% ipython --no-banner

In [1]: import numpy as np

In [2]: import numpy.linalg as la

In [3]: np.set_printoptions(precision=2, suppress=True, linewidth=200)

In [4]: arr = np.loadtxt("m.csv", delimiter=",")

In [5]: arr
Out[5]: 
array([[ 14., -12.,   0.,  -8.,   6.,  -2.,  -2.,  11.,  -3.],
       [-12.,  22.,   9.,   7.,  -7.,   6.,   4.,  -4.,   6.],
       [  0.,   9.,  16.,  -3.,   0.,   1.,   4.,   9.,   2.],
       [ -8.,   7.,  -3.,   9.,   1.,   3.,  -4.,  -7.,  -2.],
       [  6.,  -7.,   0.,   1.,  14.,  -5.,  -6.,   4.,  -9.],
       [ -2.,   6.,   1.,   3.,  -5.,  12.,  -2.,   3.,   3.],
       [ -2.,   4.,   4.,  -4.,  -6.,  -2.,  12.,   4.,   6.],
       [ 11.,  -4.,   9.,  -7.,   4.,   3.,   4.,  21.,  -1.],
       [ -3.,   6.,   2.,  -2.,  -9.,   3.,   6.,  -1.,   7.]])

In [6]: blk = np.stack([arr, 2 * arr, arr[::-1]])

In [7]: la.norm(blk, axis=(1, 2))
Out[7]: array([ 64.55, 129.1 ,  64.55])

In [8]: np.einsum("bij,cij->bc", blk, blk)
Out[8]: 
array([[ 4167.,  8334.,    92.],
       [ 8334., 16668.,   184.],
       [   92.,   184.,  4167.]])

In [9]: la.matrix_rank(blk.reshape(3, -1))
Out[9]: np.int64(2)

In [10]: np.round(arr @ la.pinv(arr) @ arr, 2) + 0
Out[10]: 
array([[ 14., -12.,   0.,  -8.,   6.,  -2.,  -2.,  11.,  -3.],
       [-12.,  22.,   9.,   7.,  -7.,   6.,   4.,  -4.,   6.],
       [  0.,   9.,  16.,  -3.,   0.,   1.,   4.,   9.,   2.],
       [ -8.,   7.,  -3.,   9.,   1.,   3.,  -4.,  -7.,  -2.],
       [  6.,  -7.,   0.,   1.,  14.,  -5.,  -6.,   4.,  -9.],
       [ -2.,   6.,   1.,   3.,  -5.,  12.,  -2.,   3.,   3.],
       [ -2.,   4.,   4.,  -4.,  -6.,  -2.,  12.,   4.,   6.],
       [ 11.,  -4.,   9.,  -7.,   4.,   3.,   4.,  21.,  -1.],
       [ -3.,   6.,   2.,  -2.,  -9.,   3.,   6.,  -1.,   7.]])

In [11]: np.unique(arr.round(6), axis=0).shape
Out[11]: (9, 9)

In [12]: round(float(np.trace(la.pinv(arr) @ arr)), 2)
Out[12]: 7.0

In [13]: np.allclose(arr[:-1].T @ la.lstsq(arr[:-1].T, arr[-1])[0], arr[-1])
Out[13]: True

In [14]: B = arr / np.sqrt((arr ** 2).mean(axis=1, keepdims=True))

In [15]: la.matrix_rank(arr - arr.mean(axis=1, keepdims=True))
Out[15]: np.int64(7)

In [16]: B = arr / la.norm(arr, axis=1, keepdims=True)

In [17]: cov = B @ B.T

In [18]: cov[1]
Out[18]: array([-0.84,  1.  ,  0.5 ,  0.59, -0.7 ,  0.62,  0.43, -0.33,  0.71])

In [19]: la.norm(B, axis=1)
Out[19]: array([1., 1., 1., 1., 1., 1., 1., 1., 1.])

In [20]: F = np.load("mat.npy")

In [21]: F
Out[21]: 
array([[-0.19, -0.57, -0.14, -0.53,  0.58],
       [ 0.37, -0.66, -0.37,  0.53, -0.13],
       [ 0.14,  0.19, -0.76, -0.47, -0.38],
       [ 0.7 , -0.18,  0.48, -0.44, -0.24],
       [ 0.56,  0.42, -0.21,  0.14,  0.67]])

In [22]: # orthonormal columns

In [23]: B = F / la.norm(F, axis=1, keepdims=True)

In [24]: cov = B @ B.T

In [25]: cov.round(2) + 0
Out[25]: 
array([[1., 0., 0., 0., 0.],
       [0., 1., 0., 0., 0.],
       [0., 0., 1., 0., 0.],
       [0., 0., 0., 1., 0.],
       [0., 0., 0., 0., 1.]])

In [26]: cov[0].round(2) + 0
Out[26]: array([1., 0., 0., 0., 0.])

In [27]: np.degrees(np.arccos(np.clip(cov[0, 3], -1, 1)))
Out[27]: np.float64(90.0)

In [28]: B = la.inv(F)

In [29]: B
Out[29]: 
array([[-0.19,  0.37,  0.14,  0.7 ,  0.56],
       [-0.57, -0.66,  0.19, -0.18,  0.42],
       [-0.14, -0.37, -0.76,  0.48, -0.21],
       [-0.53,  0.53, -0.47, -0.44,  0.14],
       [ 0.58, -0.13, -0.38, -0.24,  0.67]])

In [30]: la.det(F) * B
Out[30]: 
array([[-0.19,  0.37,  0.14,  0.7 ,  0.56],
       [-0.57, -0.66,  0.19, -0.18,  0.42],
       [-0.14, -0.37, -0.76,  0.48, -0.21],
       [-0.53,  0.53, -0.47, -0.44,  0.14],
       [ 0.58, -0.13, -0.38, -0.24,  0.67]])

In [31]: round(la.det(F) * la.det(B), 2)
Out[31]: np.float64(1.0)

In [32]: la.norm(F, axis=1)
Out[32]: array([1., 1., 1., 1., 1.])

In [33]: round(float(la.norm(F, 1)), 2), np.round(la.norm(F, np.inf), 2)
Out[33]: (2.11, np.float64(2.05))

In [34]: F[3] @ F[1]
Out[34]: np.float64(0.0)

In [35]: np.round(la.norm(F, 2), 2)
Out[35]: np.float64(1.0)

In [36]: round(la.norm(F, "nuc"), 2)
Out[36]: np.float64(5.0)

In [37]: la.norm(F, axis=1).argmax()
Out[37]: np.int64(0)

In [38]: np.round((F + F.T) / 2, 2) + 0
Out[38]: 
array([[-0.19, -0.1 ,  0.  ,  0.08,  0.57],
       [-0.1 , -0.66, -0.09,  0.18,  0.15],
       [ 0.  , -0.09, -0.76,  0.  , -0.29],
       [ 0.08,  0.18,  0.  , -0.44, -0.05],
       [ 0.57,  0.15, -0.29, -0.05,  0.67]])

In [39]: np.allclose(F, F.T)
Out[39]: False

In [40]: np.sort(np.abs(la.eigvals(F)))
Out[40]: array([1., 1., 1., 1., 1.])

In [41]: round(float(la.det(F)), 2)
Out[41]: 1.0

In [42]: np.round(F @ F, 2) + 0
Out[42]: 
array([[-0.24,  0.79, -0.03,  0.18,  0.53],
       [-0.07,  0.  ,  0.74, -0.62,  0.23],
       [-0.6 , -0.43,  0.34,  0.54,  0.2 ],
       [-0.57, -0.21, -0.56, -0.53,  0.2 ],
       [ 0.49, -0.38, -0.15,  0.05,  0.77]])

In [43]: mat = np.loadtxt("run12.csv", delimiter=",")

In [44]: mat
Out[44]: 
array([[ 3.1,  0. ,  3. , -3. ],
       [ 3. ,  1.1,  0. ,  3. ],
       [ 2. ,  0. ,  0.1, -1. ],
       [ 3. ,  0. ,  3. , -2.9]])

In [45]: B = np.array([[-6, -4], [-7, 0], [1, 9], [6, 9]])

In [46]: mat @ B
Out[46]: 
array([[-33.6, -12.4],
       [ -7.7,  15. ],
       [-17.9, -16.1],
       [-32.4, -11.1]])

In [47]: np.einsum("ik,kj->ij", mat, B)
Out[47]: 
array([[-33.6, -12.4],
       [ -7.7,  15. ],
       [-17.9, -16.1],
       [-32.4, -11.1]])

In [48]: np.einsum("ik,kj->ji", mat, B)
Out[48]: 
array([[-33.6,  -7.7, -17.9, -32.4],
       [-12.4,  15. , -16.1, -11.1]])

In [49]: np.einsum("ij,ij->i", mat, mat)
Out[49]: array([27.61, 19.21,  5.01, 26.41])

In [50]: np.einsum("ij->j", mat)
Out[50]: array([11.1,  1.1,  6.1, -3.9])

In [51]: la.matrix_rank(np.vstack([mat, B.T]))
Out[51]: np.int64(4)

In [52]: q = mat.astype(float).copy()

In [53]: for j in range(4):
    ...:     q[:, j] -= q[:, :j] @ (q[:, :j].T @ q[:, j])
    ...:     q[:, j] /= la.norm(q[:, j])
    ...: 

In [54]: np.round(q.T @ q, 2) + 0
Out[54]: 
array([[1., 0., 0., 0.],
       [0., 1., 0., 0.],
       [0., 0., 1., 0.],
       [0., 0., 0., 1.]])

In [55]: np.round(q.T @ mat, 2) + 0
Out[55]: 
array([[ 5.62,  0.59,  3.29, -1.96],
       [ 0.  ,  0.93, -2.08,  4.78],
       [ 0.  ,  0.  ,  1.69, -0.85],
       [ 0.  ,  0.  ,  0.  ,  0.04]])

In [56]: q.round(2) + 0
Out[56]: 
array([[ 0.55, -0.35,  0.27, -0.71],
       [ 0.53,  0.85,  0.  ,  0.  ],
       [ 0.36, -0.22, -0.91,  0.04],
       [ 0.53, -0.34,  0.32,  0.71]])
